>>> import numpy as np
>>> np.set_printoptions(suppress=True, linewidth=200)
>>> A = np.loadtxt("arr.csv", delimiter=",")
>>> A
array([[ 3.,  5.,  7.,  6.,  8.,  5.,  4.,  0.,  0.,  4.],
       [ 7., 11.,  4., 11.,  8.,  5.,  5.,  2.,  0.,  0.],
       [ 5.,  5.,  5.,  5.,  9.,  3.,  4.,  0.,  0.,  3.],
       [11.,  9.,  5.,  6.,  6.,  1.,  6.,  2.,  0.,  2.],
       [ 5.,  7.,  8.,  7.,  6.,  5.,  5.,  0.,  0.,  4.],
       [ 6.,  9.,  6.,  9.,  7.,  5.,  5.,  1.,  0.,  2.],
       [ 9.,  9.,  0.,  8., 12.,  1.,  4.,  0.,  0.,  0.],
       [11., 13.,  3., 11.,  7.,  3.,  6.,  4.,  0.,  0.],
       [ 8.,  7.,  1.,  6., 11.,  1.,  4.,  0.,  0.,  0.],
       [ 8.,  7.,  1.,  6., 11.,  1.,  4.,  0.,  0.,  0.],
       [ 9., 11.,  2., 10.,  9.,  3.,  5.,  2.,  0.,  0.],
       [ 9., 11.,  2., 10.,  9.,  3.,  5.,  2.,  0.,  0.],
       [13., 13.,  1., 10.,  8.,  1.,  6.,  4.,  0.,  0.],
       [10.,  9.,  2.,  7.,  9.,  1.,  5.,  1.,  0.,  0.],
       [10., 11.,  5.,  9.,  6.,  3.,  6.,  3.,  0.,  1.],
       [ 9., 11.,  2., 10.,  9.,  3.,  5.,  2.,  0.,  0.],
       [ 4.,  7.,  5.,  8.,  9.,  5.,  4.,  0.,  0.,  2.],
       [10., 11.,  5.,  9.,  6.,  3.,  6.,  3.,  0.,  1.],
       [11.,  9.,  5.,  6.,  6.,  1.,  6.,  2.,  0.,  2.],
       [ 7.,  7.,  6.,  6.,  7.,  3.,  5.,  0.,  0.,  3.],
       [ 7.,  7.,  6.,  6.,  7.,  3.,  5.,  0.,  0.,  3.],
       [ 5.,  7.,  8.,  7.,  6.,  5.,  5.,  0.,  0.,  4.],
       [ 9., 11.,  2., 10.,  9.,  3.,  5.,  2.,  0.,  0.],
       [ 9., 11.,  2., 10.,  9.,  3.,  5.,  2.,  0.,  0.],
       [ 6.,  9.,  6.,  9.,  7.,  5.,  5.,  1.,  0.,  2.],
       [ 9.,  9.,  0.,  8., 12.,  1.,  4.,  0.,  0.,  0.],
       [11.,  9.,  5.,  6.,  6.,  1.,  6.,  2.,  0.,  2.],
       [ 9.,  9.,  0.,  8., 12.,  1.,  4.,  0.,  0.,  0.],
       [13., 13.,  1., 10.,  8.,  1.,  6.,  4.,  0.,  0.],
       [ 8., 11.,  7., 10.,  5.,  5.,  6.,  3.,  1.,  2.],
       [ 7.,  5.,  3.,  4., 10.,  1.,  4.,  0.,  0.,  2.],
       [10.,  9.,  2.,  7.,  9.,  1.,  5.,  1.,  0.,  0.],
       [ 9.,  9.,  7.,  7.,  5.,  3.,  6.,  2.,  0.,  3.],
       [11., 11.,  0.,  9., 10.,  1.,  5.,  2.,  0.,  0.],
       [ 9.,  9.,  7.,  7.,  5.,  3.,  6.,  2.,  0.,  3.],
       [ 7.,  7.,  6.,  6.,  7.,  3.,  5.,  0.,  0.,  3.],
       [ 8.,  7.,  1.,  6., 11.,  1.,  4.,  0.,  0.,  0.],
       [ 8.,  7.,  1.,  6., 11.,  1.,  4.,  0.,  0.,  0.],
       [ 9.,  7.,  4.,  5.,  8.,  1.,  5.,  0.,  0.,  2.],
       [ 9.,  9.,  0.,  8., 12.,  1.,  4.,  0.,  0.,  0.]])
>>> rank = np.linalg.matrix_rank(A)
>>> rank
np.int64(8)
>>> N = np.linalg.svd(A)[2][rank:].T
>>> N.shape
(10, 2)
>>> [int(np.linalg.matrix_rank(A[:, :j + 1])) for j in range(10)]
[1, 2, 3, 4, 5, 5, 5, 6, 7, 8]
>>> [int(np.linalg.matrix_rank(A[:i])) for i in range(1, len(A) + 1)]
[1, 2, 3, 4, 5, 5, 6, 7, 7, 7, 7, 7, 7, 7, 7, 7, 7, 7, 7, 7, 7, 7, 7, 7, 7, 7, 7, 7, 7, 8, 8, 8, 8, 8, 8, 8, 8, 8, 8, 8]
>>> np.allclose(A @ N, 0)
True
>>> np.linalg.matrix_rank(A.T @ A), np.linalg.matrix_rank(A @ A.T)
(np.int64(8), np.int64(8))
>>> Uu, sigma, Vt = np.linalg.svd(A, full_matrices=False)
>>> np.round(sigma / sigma[0], 2) + 0
array([1.  , 0.2 , 0.15, 0.11, 0.02, 0.02, 0.01, 0.  , 0.  , 0.  ])
>>> (sigma > 1e-8).sum()
np.int64(8)
>>> np.round(Vt @ Vt.T, 2) + 0
array([[1., 0., 0., 0., 0., 0., 0., 0., 0., 0.],
       [0., 1., 0., 0., 0., 0., 0., 0., 0., 0.],
       [0., 0., 1., 0., 0., 0., 0., 0., 0., 0.],
       [0., 0., 0., 1., 0., 0., 0., 0., 0., 0.],
       [0., 0., 0., 0., 1., 0., 0., 0., 0., 0.],
       [0., 0., 0., 0., 0., 1., 0., 0., 0., 0.],
       [0., 0., 0., 0., 0., 0., 1., 0., 0., 0.],
       [0., 0., 0., 0., 0., 0., 0., 1., 0., 0.],
       [0., 0., 0., 0., 0., 0., 0., 0., 1., 0.],
       [0., 0., 0., 0., 0., 0., 0., 0., 0., 1.]])
>>> np.allclose(Uu * sigma @ Vt, A)
True
>>> np.round(Uu.T @ Uu, 2) + 0
array([[1., 0., 0., 0., 0., 0., 0., 0., 0., 0.],
       [0., 1., 0., 0., 0., 0., 0., 0., 0., 0.],
       [0., 0., 1., 0., 0., 0., 0., 0., 0., 0.],
       [0., 0., 0., 1., 0., 0., 0., 0., 0., 0.],
       [0., 0., 0., 0., 1., 0., 0., 0., 0., 0.],
       [0., 0., 0., 0., 0., 1., 0., 0., 0., 0.],
       [0., 0., 0., 0., 0., 0., 1., 0., 0., 0.],
       [0., 0., 0., 0., 0., 0., 0., 1., 0., 0.],
       [0., 0., 0., 0., 0., 0., 0., 0., 1., 0.],
       [0., 0., 0., 0., 0., 0., 0., 0., 0., 1.]])
